$ python -q
>>> import numpy as np
>>> import numpy.linalg as la
>>> np.set_printoptions(precision=2, suppress=True, linewidth=140)
>>> feats = np.load("layer9.npy")
>>> feats
array([[-5.7, -7. ,  9. , -9. ,  5. ],
       [ 9. ,  5.3, -3. , -1. , -1. ],
       [ 8. , -4. ,  1.3, -3. ,  6. ],
       [-9. ,  2. ,  5. ,  7.3, -7. ],
       [-6. , -7. ,  9. , -9. ,  5.3]])
>>> def softmax(z):
...     e = np.exp(z - z.max(axis=-1, keepdims=True))
...     return e / e.sum(axis=-1, keepdims=True)
... 
>>> np.round(softmax(feats[0] + -3), 2) + 0
array([0.  , 0.  , 0.98, 0.  , 0.02])
>>> softmax(feats).sum(axis=1)
array([1., 1., 1., 1., 1.])
>>> att = feats @ feats.T / np.sqrt(5)
>>> softmax(att).round(6).argmax(axis=1)
array([4, 1, 2, 3, 4])
>>> np.round(softmax(att + np.triu(np.full(att.shape, -np.inf), 1)), 2) + 0
array([[1.  , 0.  , 0.  , 0.  , 0.  ],
       [0.  , 1.  , 0.  , 0.  , 0.  ],
       [0.  , 0.  , 1.  , 0.  , 0.  ],
       [0.  , 0.  , 0.  , 1.  , 0.  ],
       [0.18, 0.  , 0.  , 0.  , 0.82]])
>>> softmax(att)[0] @ feats
array([-5.94, -7.  ,  9.  , -9.  ,  5.24])
>>> U, sigma, Vt = la.svd(feats)
>>> sigma
array([24.57, 18.77,  4.94,  4.69,  0.2 ])
>>> np.argmax(sigma[:-1] / (sigma[1:] + 1e-6)) + 1
np.int64(4)
>>> A2 = U[:, :4] @ np.diag(sigma[:4]) @ Vt[:4]
>>> round(float(np.abs(feats - A2).max()), 2)
0.1
>>> la.matrix_rank(feats, rtol=0.05)
np.int64(4)
>>> A2
array([[-5.73, -6.92,  9.02, -8.97,  5.1 ],
       [ 9.  ,  5.3 , -3.  , -1.  , -1.  ],
       [ 8.  , -4.  ,  1.3 , -3.  ,  6.  ],
       [-9.  ,  2.  ,  5.  ,  7.3 , -7.  ],
       [-5.97, -7.08,  8.98, -9.03,  5.2 ]])
>>> mat = np.load("dump.npy")
>>> mat
array([[ 3,  0,  0,  0,  2],
       [ 1,  3,  1,  2,  1],
       [ 0,  3,  2,  1,  3],
       [ 3,  2,  0,  3,  2],
       [ 1,  3,  3,  1,  3],
       [ 7, 12,  4,  8,  6]])
>>> x0 = np.array([0, -1, -2, 0, -1])
>>> mat @ np.eye(5)[0]
array([3., 1., 0., 3., 1., 7.])
>>> mat @ x0
array([ -2,  -6, -10,  -4, -12, -26])
>>> A2 = np.c_[mat[:, :1] @ np.array([[3]]), np.array([1, 2, 0, 0, 1, 0])]
>>> A2
array([[ 9,  1],
       [ 3,  2],
       [ 0,  0],
       [ 9,  0],
       [ 3,  1],
       [21,  0]])
>>> np.round(la.lstsq(mat, A2[:, 0])[0], 2) + 0
array([3., 0., 0., 0., 0.])
>>> la.matrix_rank(np.c_[mat, A2])
np.int64(6)
>>> la.svd(A2, compute_uv=False)
array([24.93,  2.34])
>>> np.diff(A2, axis=0)
array([[-6,  1],
       [-3, -2],
       [ 9,  0],
       [-6,  1],
       [18, -1]])
>>> np.abs(A2).max()
np.int64(21)
>>> np.round(la.norm(A2), 2)
np.float64(25.04)
>>> np.count_nonzero(A2)
np.int64(8)
>>> x0 = np.array([1, 0, 2, 1, 1])
>>> y = mat @ x0
>>> beta, lr = np.zeros(5), 1 / la.norm(mat, 2) ** 2
>>> for i in range(10):
...     beta -= lr * mat.T @ (mat @ beta - y)
...     if i % 2 == 0: print(i, round(la.norm(mat @ beta - y), 2))
... 
0 3.62
2 3.44
4 3.27
6 3.1
8 2.95
>>> beta
array([0.68, 1.07, 0.55, 0.63, 0.84])
>>> q, V = la.qr(mat[:, :2])[0], la.qr(mat[:, 2:])[0]
>>> sigma = la.svd(q.T @ V, compute_uv=False)
>>> round(la.norm(q @ q.T - V @ V.T, 2), 2)
np.float64(1.0)
>>> M = np.loadtxt("w.csv", delimiter=",")
>>> M
array([[-2.52,  1.45, -3.28,  0.86, -2.25],
       [ 1.3 ,  1.15,  3.34,  0.58,  3.24],
       [-1.39,  3.76,  0.77,  2.08,  2.  ],
       [-2.68,  2.16, -2.94,  1.25, -1.71],
       [-2.71,  2.91, -2.35,  1.66, -0.94],
       [ 0.48,  2.25,  2.83,  1.2 ,  3.2 ],
       [ 2.29, -3.77,  0.83, -2.11, -0.64],
       [-2.61,  1.81, -3.13,  1.06, -2.  ],
       [-0.84,  3.47,  1.52,  1.9 ,  2.52],
       [-1.43, -0.94, -3.4 , -0.46, -3.21],
       [ 2.64, -3.31,  1.86, -1.87,  0.39],
       [-2.63,  1.89, -3.09,  1.1 , -1.94],
       [ 0.94, -3.54, -1.39, -1.94, -2.44],
       [-0.14, -2.63, -2.55, -1.41, -3.1 ]])
>>> rk = la.matrix_rank(M)
>>> rk
np.int64(2)
>>> ns = la.svd(M)[2][rk:].T
>>> la.matrix_rank(M.T @ M), la.matrix_rank(M @ M.T)
(np.int64(2), np.int64(2))
>>> [int(la.matrix_rank(np.delete(M, i, axis=0))) for i in range(14)]
[2, 2, 2, 2, 2, 2, 2, 2, 2, 2, 2, 2, 2, 2]
>>> ns.shape
(5, 3)
>>> [int(la.matrix_rank(M[:i])) for i in range(1, len(M) + 1)]
[1, 2, 2, 2, 2, 2, 2, 2, 2, 2, 2, 2, 2, 2]
>>> gram = M.T @ M
>>> np.round(la.eigvalsh(gram)[::-1], 2) + 0
array([186.25, 163.75,   0.  ,   0.  ,   0.  ])
>>> z = M[:, 3] > np.median(M[:, 3])
>>> f = M[z].mean(axis=0) - M[~z].mean(axis=0)
>>> z.astype(int)
array([0, 0, 1, 1, 1, 1, 0, 1, 1, 0, 0, 1, 0, 0])
>>> round((((M - M.mean(axis=0)) @ f > 0) == z).mean(), 2)
np.float64(0.86)
>>> E = np.array([[-2.0, 0.0, 0.0, 0.0],
...     [0.0, -2.0, 0.0, 0.0],
...     [0.0, 0.0, -2.0, -3.0],
...     [0.0, 0.0, -3.0, -2.0]])
>>> E @ E
array([[ 4.,  0.,  0.,  0.],
       [ 0.,  4.,  0.,  0.],
       [ 0.,  0., 13., 12.],
       [ 0.,  0., 12., 13.]])
>>> round(float(la.det(E)), 2)
-20.0
>>> (E != 0).astype(int)
array([[1, 0, 0, 0],
       [0, 1, 0, 0],
       [0, 0, 1, 1],
       [0, 0, 1, 1]])
>>> np.sort(la.eigvals(E).real)
array([-5., -2., -2.,  1.])
>>> K = np.load("x.npy")
>>> K
array([[ 0, -2,  0,  3],
       [ 2,  4, -3, -6],
       [ 0, -1,  0, -3],
       [ 1,  2,  3,  6]])
>>> U, sigma, Vt = la.svd(K, full_matrices=False)
>>> np.allclose(U * sigma @ Vt, K)
True
>>> np.abs(Vt[0])
array([0.08, 0.2 , 0.37, 0.9 ])
>>> U.shape, sigma.shape, Vt.shape
((4, 4), (4,), (4, 4))
>>> np.cumsum(sigma ** 2) / np.sum(sigma ** 2)
array([0.79, 0.97, 0.99, 1.  ])
>>> sigma / sigma[0]
array([1.  , 0.48, 0.17, 0.08])
>>> np.round(np.sqrt((sigma ** 2).sum()), 2), round(la.norm(K), 2)
(np.float64(11.75), np.float64(11.75))
>>> x0 = np.array([-5, -2, -5, 5])
>>> y = K @ x0
>>> y
array([ 19, -33, -13,   6])
>>> la.solve(K.T, K[3])
array([ 0., -0., -0.,  1.])
>>> W0 = np.load("arr.npy")
>>> W0
array([[ 1.5, -1.4, -0.7],
       [ 1.1, -1.5, -1.1],
       [ 0. ,  0.3, -0.1],
       [-0.9, -3. , -1.4]])
>>> w1 = np.array([[2, 2, 2], [1, 2, 1], [0, 0, 1]])
>>> beta = np.array([-9, -3, -9])
>>> hid = np.maximum(W0 @ w1 + beta, 0)
>>> (hid > 0).astype(int)
array([[0, 0, 0],
       [0, 0, 0],
       [0, 0, 0],
       [0, 0, 0]])
>>> C = np.array([[-1, 0], [0, 2], [-1, -1]])
>>> w1 @ C
array([[-4,  2],
       [-2,  3],
       [-1, -1]])
